$ ipython --no-banner

In [1]: import numpy as np

In [2]: from numpy import linalg as LA

In [3]: np.set_printoptions(precision=3, suppress=True, linewidth=120)

In [4]: def tidy(a):
   ...:     return np.round(a, 3) + 0
   ...: 

In [5]: K = np.load("run13.npy")

In [6]: print(K)
[[25 15 10 30  5  5 20 10]
 [15  9  6 18  3  3 12  6]
 [10  6  4 12  2  2  8  4]
 [30 18 12 36  6  6 24 12]
 [ 5  3  2  6  1  1  4  2]
 [ 5  3  2  6  1  1  4  2]
 [20 12  8 24  4  4 16  8]
 [10  6  4 12  2  2  8  4]]

In [7]: ang = np.radians(120)

In [8]: R = np.eye(8)

In [9]: R[0, 0] = R[7, 7] = np.cos(ang)

In [10]: R[0, 7], R[7, 0] = -np.sin(ang), np.sin(ang)

In [11]: print(tidy(R))
[[-0.5    0.     0.     0.     0.     0.     0.    -0.866]
 [ 0.     1.     0.     0.     0.     0.     0.     0.   ]
 [ 0.     0.     1.     0.     0.     0.     0.     0.   ]
 [ 0.     0.     0.     1.     0.     0.     0.     0.   ]
 [ 0.     0.     0.     0.     1.     0.     0.     0.   ]
 [ 0.     0.     0.     0.     0.     1.     0.     0.   ]
 [ 0.     0.     0.     0.     0.     0.     1.     0.   ]
 [ 0.866  0.     0.     0.     0.     0.     0.    -0.5  ]]

In [12]: B = K @ R.T

In [13]: print(tidy(LA.det(R)), np.trace(R))
1.0 5.0

In [14]: print(tidy(LA.svd(K, compute_uv=False)), tidy(LA.svd(B, compute_uv=False)))
[96.  0.  0.  0.  0.  0.  0.  0.] [96.  0.  0.  0.  0.  0.  0.  0.]

In [15]: print(tidy(B))
[[-21.16   15.     10.     30.      5.      5.     20.     16.651]
 [-12.696   9.      6.     18.      3.      3.     12.      9.99 ]
 [ -8.464   6.      4.     12.      2.      2.      8.      6.66 ]
 [-25.392  18.     12.     36.      6.      6.     24.     19.981]
 [ -4.232   3.      2.      6.      1.      1.      4.      3.33 ]
 [ -4.232   3.      2.      6.      1.      1.      4.      3.33 ]
 [-16.928  12.      8.     24.      4.      4.     16.     13.321]
 [ -8.464   6.      4.     12.      2.      2.      8.      6.66 ]]

In [16]: print(np.allclose(K @ K.T, B @ B.T))
True

In [17]: U, sigma, Vt = LA.svd(K)

In [18]: evecs = Vt[:(sigma > 1e-8).sum()]

In [19]: rng = np.random.default_rng(708185)

In [20]: x = K[4] + -2 * K[1] + rng.integers(2) * np.eye(8)[3]

In [21]: print(x)
[-25. -15. -10. -30.  -5.  -5. -20. -10.]

In [22]: print(np.allclose(evecs.T @ evecs @ x, x))
True

In [23]: print(tidy(np.diag(evecs.T @ evecs)))
[0.26  0.094 0.042 0.375 0.01  0.01  0.167 0.042]

In [24]: u, v = K[6], K[2]

In [25]: print(u @ v)
768

In [26]: pr = (u @ v) / (u @ u) * u

In [27]: print(tidy(LA.norm(u + v) ** 2 + LA.norm(u - v) ** 2))
3840.0

In [28]: m1 = np.loadtxt("m.csv", delimiter=",")

In [29]: print(tidy(m1))
[[-0.068  1.543  2.572]
 [-0.285 -0.891 -2.851]
 [ 1.179 -1.408  2.372]
 [-1.265  1.77  -2.065]
 [ 0.876 -2.624 -1.159]
 [-0.038 -1.357 -2.675]
 [ 1.185 -1.428  2.357]
 [-1.32   2.564 -0.827]
 [-0.397 -0.66  -2.899]
 [ 1.33  -2.503  0.981]
 [-1.262  2.702 -0.323]
 [-0.459  2.149  2.042]
 [-1.208  1.521 -2.286]
 [-1.153  1.313 -2.439]
 [ 1.333 -2.222  1.513]
 [ 1.244 -2.722  0.211]
 [ 1.23  -2.733  0.13 ]
 [-0.945  0.658 -2.77 ]
 [ 1.337 -2.412  1.181]
 [-1.334  2.242 -1.48 ]
 [ 0.298 -1.916 -2.289]
 [-0.84   2.593  1.254]
 [ 1.315 -2.058  1.742]
 [-0.034 -1.365 -2.671]
 [-1.215  2.742 -0.052]
 [-1.234  2.73  -0.154]
 [-0.097 -1.251 -2.725]
 [-0.909  0.557 -2.804]
 [-0.049 -1.337 -2.685]
 [ 0.905 -2.648 -1.082]
 [-0.897  0.525 -2.814]
 [ 1.207 -2.747  0.008]]

In [30]: cen = m1 - m1.mean(axis=0)

In [31]: evecs = LA.svd(cen)[2][:2]

In [32]: B = cen - cen @ evecs.T @ evecs

In [33]: print(LA.norm(B, axis=1).round(6).argmax())
0

In [34]: print(tidy(LA.norm(B) / LA.norm(cen)))
0.0

In [35]: print(tidy(np.cov(cen @ evecs.T, rowvar=False)))
[[5.222 0.   ]
 [0.    3.472]]

In [36]: print(tidy(np.diag(evecs.T @ evecs)))
[0.199 0.846 0.955]

In [37]: print(tidy((cen @ evecs.T).std(axis=0)))
[2.249 1.834]

In [38]: print(tidy(B.std(axis=0)))
[0. 0. 0.]

In [39]: C = m1[[16, 7]].astype(float)

In [40]: for _ in range(6):
    ...:     lab = LA.norm(m1[:, None] - C, axis=-1).argmin(axis=1)
    ...:     C = np.array([m1[lab == j].mean(axis=0) for j in range(2)])
    ...: 

In [41]: print(lab)
[1 0 0 1 0 0 0 1 0 0 1 1 1 1 0 0 0 1 0 1 0 1 0 0 1 1 0 1 0 0 1 0]

In [42]: print(tidy(C))
[[ 0.697 -1.905 -0.586]
 [-1.008  1.829 -0.868]]

In [43]: print(np.abs(C[1] - C[0]).argmax())
1

In [44]: r = LA.matrix_rank(m1)

In [45]: print(r)
2

In [46]: null = LA.svd(m1)[2][r:].T

In [47]: print(LA.matrix_rank(m1.T @ m1), LA.matrix_rank(m1 @ m1.T))
2 2

In [48]: print(null.shape)
(3, 1)

In [49]: print([int(LA.matrix_rank(m1[:i])) for i in range(1, len(m1) + 1)])
[1, 2, 2, 2, 2, 2, 2, 2, 2, 2, 2, 2, 2, 2, 2, 2, 2, 2, 2, 2, 2, 2, 2, 2, 2, 2, 2, 2, 2, 2, 2, 2]

In [50]: A = np.eye(7, dtype=int)[rng.permutation(7)] * np.array([2, -1, 1, 3, -1, 3, 1])

In [51]: print(A)
[[ 0  0  0  0 -1  0  0]
 [ 0  0  0  3  0  0  0]
 [ 0  0  1  0  0  0  0]
 [ 0 -1  0  0  0  0  0]
 [ 2  0  0  0  0  0  0]
 [ 0  0  0  0  0  0  1]
 [ 0  0  0  0  0  3  0]]

In [52]: ev, evecs = LA.eigh(K)

In [53]: x = np.array([1, -2, -2, -1, 1, 1, -2, -2])

In [54]: print(tidy(LA.eigvalsh(K[1:, 1:])))
[ 0.  0.  0.  0.  0.  0. 71.]

In [55]: print(x @ K @ x / (x @ x), tidy(ev[0]), tidy(ev[-1]))
22.05 0.0 96.0

In [56]: print(x @ K @ x)
441

In [57]: B = A / np.sqrt((A ** 2).mean(axis=1, keepdims=True))

In [58]: print(tidy(A - A.mean(axis=1, keepdims=True)))
[[ 0.143  0.143  0.143  0.143 -0.857  0.143  0.143]
 [-0.429 -0.429 -0.429  2.571 -0.429 -0.429 -0.429]
 [-0.143 -0.143  0.857 -0.143 -0.143 -0.143 -0.143]
 [ 0.143 -0.857  0.143  0.143  0.143  0.143  0.143]
 [ 1.714 -0.286 -0.286 -0.286 -0.286 -0.286 -0.286]
 [-0.143 -0.143 -0.143 -0.143 -0.143 -0.143  0.857]
 [-0.429 -0.429 -0.429 -0.429 -0.429  2.571 -0.429]]

In [59]: print(tidy(B[0]))
[ 0.     0.     0.     0.    -2.646  0.     0.   ]

In [60]: lab = rng.permutation(7)

In [61]: B = A[:, lab] * rng.choice([-1, 1], 7)

In [62]: print(B)
[[ 0  0  0  0  0  0  1]
 [ 0  0  0 -3  0  0  0]
 [ 0  0  0  0 -1  0  0]
 [ 0  0  0  0  0 -1  0]
 [ 0  0  2  0  0  0  0]
 [-1  0  0  0  0  0  0]
 [ 0 -3  0  0  0  0  0]]

In [63]: U, _, Vt = LA.svd(A.T @ B)

In [64]: print(tidy(LA.lstsq(A, B)[0]))
[[ 0.  0.  1.  0.  0.  0.  0.]
 [ 0.  0.  0.  0.  0.  1.  0.]
 [ 0.  0.  0.  0. -1.  0.  0.]
 [ 0.  0.  0. -1.  0.  0.  0.]
 [ 0.  0.  0.  0.  0.  0. -1.]
 [ 0. -1.  0.  0.  0.  0.  0.]
 [-1.  0.  0.  0.  0.  0.  0.]]

In [65]: print(lab)
[6 5 0 3 2 1 4]

In [66]: print(U @ Vt)
[[ 0.  0.  1.  0.  0.  0.  0.]
 [ 0.  0.  0.  0.  0.  1.  0.]
 [ 0.  0.  0.  0. -1.  0.  0.]
 [ 0.  0.  0. -1.  0.  0.  0.]
 [ 0.  0.  0.  0.  0.  0. -1.]
 [ 0. -1.  0.  0.  0.  0.  0.]
 [-1.  0.  0.  0.  0.  0.  0.]]
